In [1]: import numpy as np

In [2]: np.set_printoptions(precision=2, suppress=True, linewidth=100)

In [3]: tidy = lambda a: np.round(a, 2) + 0

In [4]: arr = np.array([[0, 9, -6, -4, 6, -3, -4],
   ...:     [0, 0, -8, 2, -6, -8, 7],
   ...:     [0, 0, 0, -1, -4, -9, -7],
   ...:     [0, 0, 0, 0, -7, 4, -9],
   ...:     [0, 0, 0, 0, 0, 2, -2],
   ...:     [0, 0, 0, 0, 0, 0, 7],
   ...:     [0, 0, 0, 0, 0, 0, 0]])

In [5]: arr
Out[5]: 
array([[ 0,  9, -6, -4,  6, -3, -4],
       [ 0,  0, -8,  2, -6, -8,  7],
       [ 0,  0,  0, -1, -4, -9, -7],
       [ 0,  0,  0,  0, -7,  4, -9],
       [ 0,  0,  0,  0,  0,  2, -2],
       [ 0,  0,  0,  0,  0,  0,  7],
       [ 0,  0,  0,  0,  0,  0,  0]])

In [6]: Uu, sigma, Vt = np.linalg.svd(arr)

In [7]: evecs = Vt[:(sigma > 1e-8).sum()]

In [8]: rng = np.random.default_rng(79235)

In [9]: x0 = arr[6] + -1 * arr[1] + rng.integers(2) * np.eye(7)[0]

In [10]: x0
Out[10]: array([ 0.,  0.,  8., -2.,  6.,  8., -7.])

In [11]: tidy(np.diag(evecs.T @ evecs))
Out[11]: array([0., 1., 1., 1., 1., 1., 1.])

In [12]: tidy(np.linalg.norm(x0 - evecs.T @ evecs @ x0))
Out[12]: np.float64(0.0)

In [13]: np.linalg.matrix_rank(np.vstack([arr, x0]))
Out[13]: np.int64(6)

In [14]: A = np.array([[3, 3, 3, 3, 4, 0],
    ...:     [2, 2, 2, 2, 3, -1],
    ...:     [2, 2, 2, 2, 3, -1],
    ...:     [3, 3, 3, 3, 4, 0],
    ...:     [2, 2, 2, 2, 3, -1],
    ...:     [-1, -1, -1, -1, 0, -4]])

In [15]: A
Out[15]: 
array([[ 3,  3,  3,  3,  4,  0],
       [ 2,  2,  2,  2,  3, -1],
       [ 2,  2,  2,  2,  3, -1],
       [ 3,  3,  3,  3,  4,  0],
       [ 2,  2,  2,  2,  3, -1],
       [-1, -1, -1, -1,  0, -4]])

In [16]: out = A + rng.integers(-2, 3, (6, 2)) @ rng.integers(-2, 3, (2, 6))

In [17]: out
Out[17]: 
array([[ 3,  3,  2,  2,  4, -2],
       [ 2,  6,  4,  0,  3, -1],
       [ 2,  4,  5,  3,  3,  3],
       [ 3,  3,  5,  5,  4,  4],
       [ 2,  6,  6,  2,  3,  3],
       [-1,  1,  0, -2,  0, -4]])

In [18]: out - A
Out[18]: 
array([[ 0,  0, -1, -1,  0, -2],
       [ 0,  4,  2, -2,  0,  0],
       [ 0,  2,  3,  1,  0,  4],
       [ 0,  0,  2,  2,  0,  4],
       [ 0,  4,  4,  0,  0,  4],
       [ 0,  2,  1, -1,  0,  0]])

In [19]: np.abs(out - A).sum(axis=1)
Out[19]: array([ 4,  8, 10,  8, 12,  4])

In [20]: tidy(np.linalg.svd(out - A, compute_uv=False))
Out[20]: array([10.3 ,  5.65,  0.  ,  0.  ,  0.  ,  0.  ])

In [21]: r = np.linalg.matrix_rank(arr)

In [22]: r
Out[22]: np.int64(6)

In [23]: ns = np.linalg.svd(arr)[2][r:].T

In [24]: ns[:, 0] / ns[np.abs(ns[:, 0]).round(6).argmax(), 0]
Out[24]: array([1., 0., 0., 0., 0., 0., 0.])

In [25]: np.linalg.matrix_rank(arr.T @ arr), np.linalg.matrix_rank(arr @ arr.T)
Out[25]: (np.int64(6), np.int64(6))

In [26]: [int(np.linalg.matrix_rank(arr[:i])) for i in range(1, len(arr) + 1)]
Out[26]: [1, 2, 3, 4, 5, 6, 6]

In [27]: ns.shape
Out[27]: (7, 1)

In [28]: [int(np.linalg.matrix_rank(np.delete(arr, i, axis=0))) for i in range(7)]
Out[28]: [5, 5, 5, 5, 5, 5, 6]

In [29]: np.allclose(arr @ ns, 0)
Out[29]: True

In [30]: Uu, sigma, Vt = np.linalg.svd(A)

In [31]: evecs = Vt[:(sigma > 1e-8).sum()]

In [32]: x0 = A[3] + -3 * A[2] + rng.integers(2) * np.eye(6)[3]

In [33]: x0
Out[33]: array([-3., -3., -3., -2., -5.,  3.])

In [34]: tidy(np.linalg.norm(x0 - evecs.T @ evecs @ x0))
Out[34]: np.float64(0.91)

In [35]: np.linalg.matrix_rank(np.vstack([A, x0]))
Out[35]: np.int64(3)

In [36]: out = np.array([[1, 1, 2],
    ...:     [1, -2, -3],
    ...:     [-1, -2, 1],
    ...:     [3, 3, 0],
    ...:     [-3, -1, 2],
    ...:     [-1, -2, 0]])

In [37]: A @ out
Out[37]: 
array([[ 0, -4,  8],
       [ 0, -1,  6],
       [ 0, -1,  6],
       [ 0, -4,  8],
       [ 0, -1,  6],
       [ 0,  8,  0]])

In [38]: out.T @ A.T
Out[38]: 
array([[ 0,  0,  0,  0,  0,  0],
       [-4, -1, -1, -4, -1,  8],
       [ 8,  6,  6,  8,  6,  0]])

In [39]: np.linalg.matrix_rank(np.vstack([A, out.T]))
Out[39]: np.int64(5)

In [40]: np.einsum("ik,kj->ji", A, out)
Out[40]: 
array([[ 0,  0,  0,  0,  0,  0],
       [-4, -1, -1, -4, -1,  8],
       [ 8,  6,  6,  8,  6,  0]])

In [41]: np.einsum("ij,ij->i", A, A)
Out[41]: array([52, 26, 26, 52, 26, 20])

In [42]: np.vstack([A, out.T]).shape
Out[42]: (9, 6)

In [43]: np.unique(A.round(6), axis=0).shape
Out[43]: (3, 6)

In [44]: tidy(A @ np.linalg.pinv(A) @ A)
Out[44]: 
array([[ 3.,  3.,  3.,  3.,  4.,  0.],
       [ 2.,  2.,  2.,  2.,  3., -1.],
       [ 2.,  2.,  2.,  2.,  3., -1.],
       [ 3.,  3.,  3.,  3.,  4.,  0.],
       [ 2.,  2.,  2.,  2.,  3., -1.],
       [-1., -1., -1., -1.,  0., -4.]])

In [45]: np.abs(np.diag(np.linalg.qr(A)[1])) > 1e-9
Out[45]: array([ True, False, False, False,  True, False])

In [46]: m1 = np.array([[1, 2, 0, 3, 0],
    ...:     [0, 1, 2, 0, 3],
    ...:     [3, 0, 1, 2, 0],
    ...:     [0, 3, 0, 1, 2],
    ...:     [2, 0, 3, 0, 1]])

In [47]: out = m1 + rng.integers(-2, 3, (5, 3)) @ rng.integers(-2, 3, (3, 5))

In [48]: out
Out[48]: 
array([[ 1,  3,  2,  5, -2],
       [ 0,  1,  2,  1,  1],
       [ 3,  4,  3,  7, -2],
       [ 0,  1, -4, -3,  6],
       [ 2, -2,  1, -3,  3]])

In [49]: tidy(np.linalg.svd(out - m1, compute_uv=False))
Out[49]: array([11.41,  2.8 ,  1.38,  0.  ,  0.  ])

In [50]: out - m1
Out[50]: 
array([[ 0,  1,  2,  2, -2],
       [ 0,  0,  0,  1, -2],
       [ 0,  4,  2,  5, -2],
       [ 0, -2, -4, -4,  4],
       [ 0, -2, -2, -3,  2]])

In [51]: np.linalg.matrix_rank(out - m1, tol=1e-8)
Out[51]: np.int64(3)

In [52]: def softmax(z):
    ...:     e = np.exp(z - z.max(axis=-1, keepdims=True))
    ...:     return e / e.sum(axis=-1, keepdims=True)
    ...: 

In [53]: tidy(softmax(m1).sum(axis=1))
Out[53]: array([1., 1., 1., 1., 1.])

In [54]: tidy(softmax(m1[4]))
Out[54]: array([0.23, 0.03, 0.62, 0.03, 0.08])

In [55]: tidy(softmax(m1[4] + 4))
Out[55]: array([0.23, 0.03, 0.62, 0.03, 0.08])

In [56]: tidy(softmax(10 * m1[4]))
Out[56]: array([0., 0., 1., 0., 0.])

In [57]: S = m1 @ m1.T / np.sqrt(5)

In [58]: softmax(S).round(6).argmax(axis=1)
Out[58]: array([0, 1, 2, 3, 4])

In [59]: tidy(softmax(S + np.triu(np.full(S.shape, -np.inf), 1)))
Out[59]: 
array([[1.  , 0.  , 0.  , 0.  , 0.  ],
       [0.  , 1.  , 0.  , 0.  , 0.  ],
       [0.1 , 0.  , 0.9 , 0.  , 0.  ],
       [0.09, 0.09, 0.  , 0.82, 0.  ],
       [0.  , 0.09, 0.09, 0.  , 0.82]])

In [60]: O, R = np.linalg.qr(m1)

In [61]: np.allclose(R.T @ R, m1.T @ m1)
Out[61]: True

In [62]: tidy(O @ R)
Out[62]: 
array([[1., 2., 0., 3., 0.],
       [0., 1., 2., 0., 3.],
       [3., 0., 1., 2., 0.],
       [0., 3., 0., 1., 2.],
       [2., 0., 3., 0., 1.]])

In [63]: tidy(np.abs(np.diag(R)))
Out[63]: array([3.74, 3.7 , 2.86, 1.32, 1.27])

In [64]: tidy(O.T @ O)
Out[64]: 
array([[1., 0., 0., 0., 0.],
       [0., 1., 0., 0., 0.],
       [0., 0., 1., 0., 0.],
       [0., 0., 0., 1., 0.],
       [0., 0., 0., 0., 1.]])

In [65]: O, evecs = np.linalg.qr(m1[:, :2])[0], np.linalg.qr(m1[:, 2:])[0]

In [66]: sigma = np.linalg.svd(O.T @ evecs, compute_uv=False)

In [67]: tidy(np.degrees(np.arccos(sigma.clip(0, 1))))
Out[67]: array([16.31, 25.35])

In [68]: (sigma > 0.9).sum()
Out[68]: np.int64(2)

In [69]: tidy(sigma)
Out[69]: array([0.96, 0.9 ])

In [70]: W0 = np.load("mat.npy")

In [71]: W0
Out[71]: 
array([[-0.03,  8.89,  7.08],
       [-0.13,  9.19,  7.  ],
       [ 0.04,  8.89,  6.84],
       [-0.02,  9.02,  6.93],
       [ 0.24,  9.01,  7.18],
       [-0.07,  9.02,  7.2 ],
       [-0.1 ,  9.12,  6.97],
       [-0.03,  9.05,  7.07],
       [ 0.09,  9.01,  6.92],
       [ 0.08,  8.91,  6.83],
       [-0.02,  8.91,  6.93],
       [-0.05,  9.  ,  7.08],
       [ 2.99,  9.16,  6.95],
       [ 2.84,  9.18,  6.81],
       [ 2.95,  8.86,  7.01],
       [ 2.97,  9.12,  6.9 ],
       [ 3.08,  8.95,  6.93],
       [ 3.07,  9.02,  7.07],
       [ 3.01,  9.05,  7.03],
       [ 2.94,  8.97,  7.11],
       [ 3.01,  9.02,  7.17],
       [ 2.86,  8.96,  7.23],
       [ 2.8 ,  9.  ,  7.14],
       [ 3.01,  8.96,  6.77]])

In [72]: th = np.radians(15)

In [73]: R = np.eye(3)

In [74]: R[1, 1] = R[2, 2] = np.cos(th)

In [75]: R[1, 2], R[2, 1] = -np.sin(th), np.sin(th)

In [76]: tidy(R)
Out[76]: 
array([[ 1.  ,  0.  ,  0.  ],
       [ 0.  ,  0.97, -0.26],
       [ 0.  ,  0.26,  0.97]])

In [77]: out = W0 @ R.T

In [78]: np.allclose(np.linalg.norm(W0, axis=1), np.linalg.norm(out, axis=1))
Out[78]: True

In [79]: Ac = W0 - W0.mean(axis=0)

In [80]: evecs = np.linalg.svd(Ac)[2][:2]

In [81]: out = Ac - Ac @ evecs.T @ evecs

In [82]: tidy(np.diag(evecs.T @ evecs))
Out[82]: array([1.  , 0.01, 0.99])

In [83]: Ac = W0 - W0.mean(axis=0)

In [84]: Uu, sigma, Vt = np.linalg.svd(Ac, full_matrices=False)

In [85]: tidy((sigma ** 2).sum() ** 2 / (sigma ** 4).sum())
Out[85]: np.float64(1.02)

In [86]: (np.sign(Uu[:, 0]) == np.sign(Uu[0, 0])).astype(int)
Out[86]: array([1, 1, 1, 1, 1, 1, 1, 1, 1, 1, 1, 1, 0, 0, 0, 0, 0, 0, 0, 0, 0, 0, 0, 0])

In [87]: np.searchsorted(np.cumsum(sigma ** 2) / (sigma ** 2).sum(), 0.9) + 1
Out[87]: np.int64(1)

In [88]: tidy(np.abs(Vt[-1]))
Out[88]: array([0.01, 1.  , 0.09])

In [89]: tidy(sigma ** 2 / (sigma ** 2).sum())
Out[89]: array([0.99, 0.01, 0.  ])

In [90]: tidy(sigma)
Out[90]: array([7.27, 0.62, 0.44])

In [91]: z = W0[:, 2] > np.median(W0[:, 2])

In [92]: u = W0[z].mean(axis=0) - W0[~z].mean(axis=0)

In [93]: np.argsort(-np.abs(u).round(6), kind="stable")
Out[93]: array([0, 2, 1])

In [94]: z.astype(int)
Out[94]: array([1, 0, 0, 0, 1, 1, 0, 1, 0, 0, 0, 1, 0, 0, 1, 0, 0, 1, 1, 1, 1, 1, 1, 0])
